$ python -q
>>> import numpy as np
>>> from numpy import linalg as LA
>>> np.set_printoptions(precision=1, suppress=True, linewidth=120, floatmode="fixed")
>>> tidy = lambda a: np.round(a, 1) + 0
>>> u = np.array([1, 2, 1, 2, 0, 2, 0])
>>> g = np.array([1, 1, 1, 0])
>>> A = np.outer(u, g)
>>> A
array([[1, 1, 1, 0],
       [2, 2, 2, 0],
       [1, 1, 1, 0],
       [2, 2, 2, 0],
       [0, 0, 0, 0],
       [2, 2, 2, 0],
       [0, 0, 0, 0]])
>>> left, sig, Vt = LA.svd(A)
>>> np.argmax(sig[:-1] / (sig[1:] + 1e-6)) + 1
np.int64(1)
>>> tidy(sig)
array([6.5, 0.0, 0.0, 0.0])
>>> M2 = left[:, :1] @ np.diag(sig[:1]) @ Vt[:1]
>>> LA.matrix_rank(A, rtol=0.05)
np.int64(1)
>>> np.abs(np.diag(LA.qr(A)[1])) > 1e-9
array([ True, False, False, False])
>>> left, sig, Vt = LA.svd(A)
>>> V = Vt[:(sig > 1e-8).sum()]
>>> rng = np.random.default_rng(85131)
>>> vec = A[0] + -1 * A[3] + rng.integers(2) * np.eye(4)[0]
>>> vec
array([ 0.0, -1.0, -1.0,  0.0])
>>> tidy(np.diag(V.T @ V))
array([0.3, 0.3, 0.3, 0.0])
>>> np.allclose(V.T @ V @ vec, vec)
False
>>> data = np.diag(3 * np.array([3, 2, 2, 2])) + np.array([[2, 2, 2, 2], [0, 0, 0, 1], [1, 0, 0, 0], [1, 0, 0, 1]])
>>> data
array([[11,  2,  2,  2],
       [ 0,  6,  0,  1],
       [ 1,  0,  6,  0],
       [ 1,  0,  0,  7]])
>>> vec = np.array([3, 1, 2, -1])
>>> target = data @ vec
>>> target
array([37,  5, 15, -4])
>>> tidy(LA.solve(data, 3 * target))
array([ 9.0,  3.0,  6.0, -3.0])
>>> tidy(LA.solve(data, data[:, 1]))
array([0.0, 1.0, 0.0, 0.0])
>>> data.reshape(2, -1)
array([[11,  2,  2,  2,  0,  6,  0,  1],
       [ 1,  0,  6,  0,  1,  0,  0,  7]])
>>> t3 = data.reshape(4, 2, -1)
>>> t3.shape
(4, 2, 2)
>>> np.einsum("ihd,ihd->ih", t3, t3)
array([[125,   8],
       [ 36,   1],
       [  1,  36],
       [  1,  49]])
>>> idx = rng.permutation(4)
>>> M2 = data[:, idx] * rng.choice([-1, 1], 4)
>>> M2
array([[  2,  -2, -11,   2],
       [  6,   0,   0,   1],
       [  0,  -6,  -1,   0],
       [  0,   0,  -1,   7]])
>>> left, _, Vt = LA.svd(data.T @ M2)
>>> idx
array([1, 2, 0, 3])
>>> vec = np.array([0, 1, 1, 1])
>>> target = M2 @ vec
>>> target
array([-11,   1,  -7,   6])
>>> tidy(LA.solve(M2, target))
array([0.0, 1.0, 1.0, 1.0])
>>> tidy(LA.solve(M2, 3 * target))
array([0.0, 3.0, 3.0, 3.0])
>>> tidy(LA.solve(M2.T, M2[2]))
array([0.0, 0.0, 1.0, 0.0])
>>> vec = np.array([-1, -3, -2, 1])
>>> data * vec
array([[-11,  -6,  -4,   2],
       [  0, -18,   0,   1],
       [ -1,   0, -12,   0],
       [ -1,   0,   0,   7]])
>>> np.sign((data @ vec).round(6))
array([-1, -1, -1,  1])
>>> data @ (2 * vec)
array([-38, -34, -26,  12])
>>> data @ np.eye(4)[3]
array([2.0, 1.0, 0.0, 7.0])
>>> data @ np.ones(4)
array([17.0,  7.0,  7.0,  8.0])
>>> data @ vec
array([-19, -17, -13,   6])
>>> K = np.array([[2, 5, 0], [5, 2, 5], [0, 5, 2]])
>>> # symmetric, so the eigenvalues are real
>>> ev, V = LA.eigh(K)
>>> vec = np.array([2, -2, 0])
>>> tidy(LA.eigvalsh(K[1:, 1:]))
array([-3.0,  7.0])
>>> (np.sign(V[:, -1].round(6)) == np.sign(V[0, -1].round(6))).astype(int)
array([1, 1, 1])
>>> tidy(V * np.maximum(ev, 0) @ V.T)
array([[3.3, 3.2, 1.3],
       [3.2, 4.5, 3.2],
       [1.3, 3.2, 3.3]])
>>> W0 = np.load("x.npy")
>>> W0
array([[ 0.8, -0.1,  0.2, -0.4],
       [-3.6, -1.7, -1.2, -2.9],
       [-0.9, -0.4, -0.2, -1.3],
       [-2.1, -0.5, -0.7, -2.1],
       [-1.0, -0.7,  0.0, -1.3],
       [-3.2, -1.9, -1.4, -3.5],
       [-1.1, -0.5, -0.3, -0.8],
       [-1.1, -0.3, -0.5, -1.1],
       [-2.9, -1.0, -1.5, -3.6],
       [-0.9, -0.2, -0.3, -1.6],
       [-2.8, -1.4, -0.9, -4.0],
       [-2.1, -1.4, -0.5, -2.5],
       [-3.0, -1.2, -1.0, -3.8],
       [-1.4, -0.6, -0.3, -1.2]])
>>> d = LA.norm(W0[:, None] - W0[None], axis=-1)
>>> np.flatnonzero(d[4] < d.mean() / 2)
array([ 2,  4,  6,  7,  9, 13])
>>> tidy(LA.norm(W0, axis=1))
array([0.9, 5.1, 1.6, 3.1, 1.8, 5.3, 1.5, 1.7, 5.0, 1.9, 5.2, 3.6, 5.1, 2.0])
>>> d.mean(axis=1).argmax()
np.int64(0)
>>> (d + 1e9 * np.eye(14)).round(6).argmin(axis=1)
array([ 2,  5,  4, 11,  2,  1,  7,  6, 12,  2, 12,  3, 10,  7])
>>> F = np.load("w.npy")
>>> F
array([[ 0,  0,  5,  8, -4],
       [ 0,  0, -1,  7,  5],
       [ 0,  0,  0, -7, -1],
       [ 0,  0,  0,  0,  5],
       [ 0,  0,  0,  0,  0]])
>>> left, sig, Vt = LA.svd(F)
>>> tidy(sig)
array([13.0,  8.9,  2.6,  0.0,  0.0])
>>> np.argmax(sig[:-1] / (sig[1:] + 1e-6)) + 1
np.int64(3)
>>> M2 = left[:, :3] @ np.diag(sig[:3]) @ Vt[:3]
>>> tidy(M2)
array([[ 0.0,  0.0,  5.0,  8.0, -4.0],
       [ 0.0,  0.0, -1.0,  7.0,  5.0],
       [ 0.0,  0.0,  0.0, -7.0, -1.0],
       [ 0.0,  0.0,  0.0,  0.0,  5.0],
       [ 0.0,  0.0,  0.0,  0.0,  0.0]])
>>> tidy(LA.norm(F - M2, 2)), tidy(sig[3])
(np.float64(0.0), np.float64(0.0))
>>> tidy(np.abs(F - M2).max())
np.float64(0.0)
>>> left, sig, Vt = LA.svd(F)
>>> V = Vt[:(sig > 1e-8).sum()]
>>> vec = F[2] + 3 * F[1] + rng.integers(2) * np.eye(5)[2]
>>> vec
array([ 0.0,  0.0, -2.0, 14.0, 14.0])
>>> tidy(V.T @ V)
array([[0.0, 0.0, 0.0, 0.0, 0.0],
       [0.0, 0.0, 0.0, 0.0, 0.0],
       [0.0, 0.0, 1.0, 0.0, 0.0],
       [0.0, 0.0, 0.0, 1.0, 0.0],
       [0.0, 0.0, 0.0, 0.0, 1.0]])
>>> tidy(np.diag(V.T @ V))
array([0.0, 0.0, 1.0, 1.0, 1.0])
>>> arr = np.load("dump.npy")
>>> arr
array([[-3,  2,  0,  0,  0,  0],
       [-5,  1,  0,  0,  0,  0],
       [ 4,  1,  0,  0,  0,  0],
       [ 0,  0, -3,  2,  0,  0],
       [ 0,  0, -5,  1,  0,  0],
       [ 0,  0,  4,  1,  0,  0],
       [ 0,  0,  0,  0, -3,  2],
       [ 0,  0,  0,  0, -5,  1],
       [ 0,  0,  0,  0,  4,  1]])
>>> Ac = W0 - W0.mean(axis=0)
>>> left, sig, Vt = LA.svd(Ac, full_matrices=False)
>>> np.abs(Vt[0]).argmax()
np.int64(0)
>>> tidy(sig)
array([6.6, 1.5, 1.0, 0.6])
>>> tidy((sig ** 2).sum() ** 2 / (sig ** 4).sum())
np.float64(1.2)
>>> LA.matrix_rank(Ac)
np.int64(4)
>>> tidy(Ac.mean(axis=0))
array([0.0, 0.0, 0.0, 0.0])
>>> np.searchsorted(np.cumsum(sig ** 2) / (sig ** 2).sum(), 0.9) + 1
np.int64(1)
